$ ipython --no-banner

In [1]: import numpy as np

In [2]: from numpy import linalg as LA

In [3]: np.set_printoptions(suppress=True, linewidth=100)

In [4]: def rd(a):
   ...:     return np.round(a, 3) + 0
   ...: 

In [5]: th = np.deg2rad(30)

In [6]: arr = np.eye(2)

In [7]: arr[np.ix_([1, 0], [1, 0])] = [[np.cos(th), -np.sin(th)], [np.sin(th), np.cos(th)]]

In [8]: rd(arr)
Out[8]: 
array([[ 0.866,  0.5  ],
       [-0.5  ,  0.866]])

In [9]: rd(np.sort(np.abs(LA.eigvals(arr))))
Out[9]: array([1., 1.])

In [10]: rd((arr - arr.T) / 2)
Out[10]: 
array([[ 0. ,  0.5],
       [-0.5,  0. ]])

In [11]: rd(arr @ arr)
Out[11]: 
array([[ 0.5  ,  0.866],
       [-0.866,  0.5  ]])

In [12]: rd(np.trace(arr))
Out[12]: np.float64(1.732)

In [13]: np.allclose(arr, arr.T)
Out[13]: False

In [14]: x0 = np.array([-3, -1])

In [15]: rd(LA.norm(x0)), rd(LA.norm(arr @ x0))
Out[15]: (np.float64(3.162), np.float64(3.162))

In [16]: rd(LA.eigvals(arr))
Out[16]: array([0.866+0.5j, 0.866-0.5j])

In [17]: rd(np.kron(np.eye(2, dtype=int), arr))
Out[17]: 
array([[ 0.866,  0.5  ,  0.   ,  0.   ],
       [-0.5  ,  0.866,  0.   ,  0.   ],
       [ 0.   ,  0.   ,  0.866,  0.5  ],
       [ 0.   ,  0.   , -0.5  ,  0.866]])

In [18]: rd(LA.det(2 * arr)), rd(LA.det(arr))
Out[18]: (np.float64(4.0), np.float64(1.0))

In [19]: rd(arr.T @ arr)
Out[19]: 
array([[1., 0.],
       [0., 1.]])

In [20]: m1 = np.load("data.npy")

In [21]: m1
Out[21]: 
array([[ 7, -2, -1],
       [-2,  7, -2],
       [-1, -2,  7]])

In [22]: f, g = m1[2], m1[1]

In [23]: f @ f
Out[23]: np.int64(54)

In [24]: p = (f @ g) / (f @ f) * f

In [25]: np.outer(f, g)
Out[25]: 
array([[  2,  -7,   2],
       [  4, -14,   4],
       [-14,  49, -14]])

In [26]: LA.matrix_rank(np.outer(f, g))
Out[26]: np.int64(1)

In [27]: rd(p)
Out[27]: array([ 0.481,  0.963, -3.37 ])

In [28]: rd((g - p) @ f)
Out[28]: np.float64(0.0)

In [29]: x0 = np.array([3, 3])

In [30]: y = arr @ x0

In [31]: rd(y)
Out[31]: array([4.098, 1.098])

In [32]: rd(LA.solve(arr, y))
Out[32]: array([3., 3.])

In [33]: x0 = np.ones(3)

In [34]: for _ in range(3):
    ...:     x0 = m1 @ x0
    ...:     x0 /= LA.norm(x0)
    ...:     print(round(x0 @ m1 @ x0, 3))
    ...: 
3.878
4.967
7.476

In [35]: rd(x0)
Out[35]: array([ 0.683, -0.258,  0.683])

In [36]: rd(LA.eigvalsh(m1)[-1])
Out[36]: np.float64(9.372)

In [37]: F = np.load("run6.npy")

In [38]: F
Out[38]: 
array([[ 6,  5,  7],
       [ 5,  5,  5],
       [ 7,  5, 10]])

In [39]: rng = np.random.default_rng(801940)

In [40]: lab = rng.permutation(3)

In [41]: lab
Out[41]: array([1, 2, 0])

In [42]: B = F[lab][:, lab]

In [43]: np.trace(B)
Out[43]: np.int64(21)

In [44]: np.allclose(B, F)
Out[44]: False

In [45]: rd(LA.det(B)), rd(LA.det(F[lab]))
Out[45]: (np.float64(5.0), np.float64(5.0))

In [46]: U, sigma, VT = LA.svd(F)

In [47]: np.argmax(sigma[:-1] / (sigma[1:] + 1e-6)) + 1
Out[47]: np.int64(2)

In [48]: rd(sigma)
Out[48]: array([18.838,  2.032,  0.131])

In [49]: B = U[:, :2] @ np.diag(sigma[:2]) @ VT[:2]

In [50]: LA.matrix_rank(F, rtol=0.05)
Out[50]: np.int64(2)

In [51]: rd(B)
Out[51]: 
array([[5.915, 5.053, 7.033],
       [5.053, 4.967, 4.979],
       [7.033, 4.979, 9.987]])

In [52]: rd(LA.norm(F - B) / LA.norm(F))
Out[52]: np.float64(0.007)

In [53]: rd(np.abs(F - B).max())
Out[53]: np.float64(0.085)

In [54]: P = np.triu(np.array([[1, 3, 0], [5, 5, 0], [1, 2, 3]]), 1) + np.eye(3)

In [55]: B = P @ F @ LA.inv(P)

In [56]: np.trace(B), np.trace(F)
Out[56]: (np.float64(21.0), np.int64(21))

In [57]: P @ F - F @ P
Out[57]: 
array([[ 15.,  -3.,  15.],
       [  0., -15.,   0.],
       [  0., -21.,   0.]])

In [58]: B
Out[58]: 
array([[ 21., -43.,  22.],
       [  5., -10.,   5.],
       [  7., -16.,  10.]])

In [59]: LA.matrix_rank(B, rtol=0.1)
Out[59]: np.int64(1)

In [60]: mat = np.load("w.npy")

In [61]: mat
Out[61]: 
array([[ 0,  0,  0,  0],
       [ 0,  9,  9,  3],
       [ 0,  9, 10,  3],
       [ 0,  3,  3,  1]])

In [62]: U, sigma, VT = LA.svd(mat)

In [63]: np.argmax(sigma[:-1] / (sigma[1:] + 1e-6)) + 1
Out[63]: np.int64(2)

In [64]: B = U[:, :2] @ np.diag(sigma[:2]) @ VT[:2]

In [65]: rd(np.abs(mat - B).max())
Out[65]: np.float64(0.0)

In [66]: rd(LA.norm(mat - B) / LA.norm(mat))
Out[66]: np.float64(0.0)

In [67]: LA.matrix_rank(mat, rtol=0.05)
Out[67]: np.int64(1)

In [68]: rd(LA.norm(mat - B, 2)), rd(sigma[2])
Out[68]: (np.float64(0.0), np.float64(0.0))

In [69]: x0 = np.array([9, 7, 7, 5])

In [70]: np.einsum("ij,j->i", mat, x0)
Out[70]: array([  0, 141, 148,  47])

In [71]: LA.norm(mat @ x0) <= LA.norm(mat, 2) * LA.norm(x0) + 1e-9
Out[71]: np.True_

In [72]: mat @ np.ones(4)
Out[72]: array([ 0., 21., 22.,  7.])

In [73]: mat @ x0
Out[73]: array([  0, 141, 148,  47])

In [74]: (mat * x0).sum(axis=1)
Out[74]: array([  0, 141, 148,  47])

In [75]: np.sign((mat @ x0).round(6))
Out[75]: array([0, 1, 1, 1])

In [76]: rd(np.sort(LA.eigvals(mat).real))
Out[76]: array([ 0.   ,  0.   ,  0.513, 19.487])

In [77]: (LA.matrix_power((mat != 0) + (mat.T != 0) + np.eye(4), 4) > 0).astype(int)
Out[77]: 
array([[1, 0, 0, 0],
       [0, 1, 1, 1],
       [0, 1, 1, 1],
       [0, 1, 1, 1]])

In [78]: (mat != 0).astype(int)
Out[78]: 
array([[0, 0, 0, 0],
       [0, 1, 1, 1],
       [0, 1, 1, 1],
       [0, 1, 1, 1]])

In [79]: B = np.array([[9, 8], [5, -9]])

In [80]: cent = np.array([[0, 1], [1, -1]])

In [81]: A = np.kron(B, cent)

In [82]: A
Out[82]: 
array([[ 0,  9,  0,  8],
       [ 9, -9,  8, -8],
       [ 0,  5,  0, -9],
       [ 5, -5, -9,  9]])

In [83]: gram = A.T @ A

In [84]: np.allclose(gram, gram.T)
Out[84]: True

In [85]: M = np.load("out4.npy")

In [86]: M
Out[86]: 
array([[ 0,  0,  0],
       [-4, -2, -2],
       [ 0,  0,  0],
       [-4, -2, -2]])

In [87]: np.abs(np.diag(LA.qr(M)[1])) > 1e-9
Out[87]: array([ True, False, False])

In [88]: LA.lstsq(M[:-1].T, M[-1])[2]
Out[88]: np.int32(1)

In [89]: U, sigma, VT = LA.svd(M)

In [90]: rd(sigma)
Out[90]: array([6.928, 0.   , 0.   ])

In [91]: B = U[:, :1] @ np.diag(sigma[:1]) @ VT[:1]

In [92]: rd(np.abs(M - B).max())
Out[92]: np.float64(0.0)

In [93]: rd(LA.norm(M - B, 2)), rd(sigma[1])
Out[93]: (np.float64(0.0), np.float64(0.0))

In [94]: LA.matrix_rank(M, rtol=0.05)
Out[94]: np.int64(1)

In [95]: rd(B)
Out[95]: 
array([[ 0.,  0.,  0.],
       [-4., -2., -2.],
       [ 0.,  0.,  0.],
       [-4., -2., -2.]])

In [96]: rd(LA.norm(M - B) / LA.norm(M))
Out[96]: np.float64(0.0)
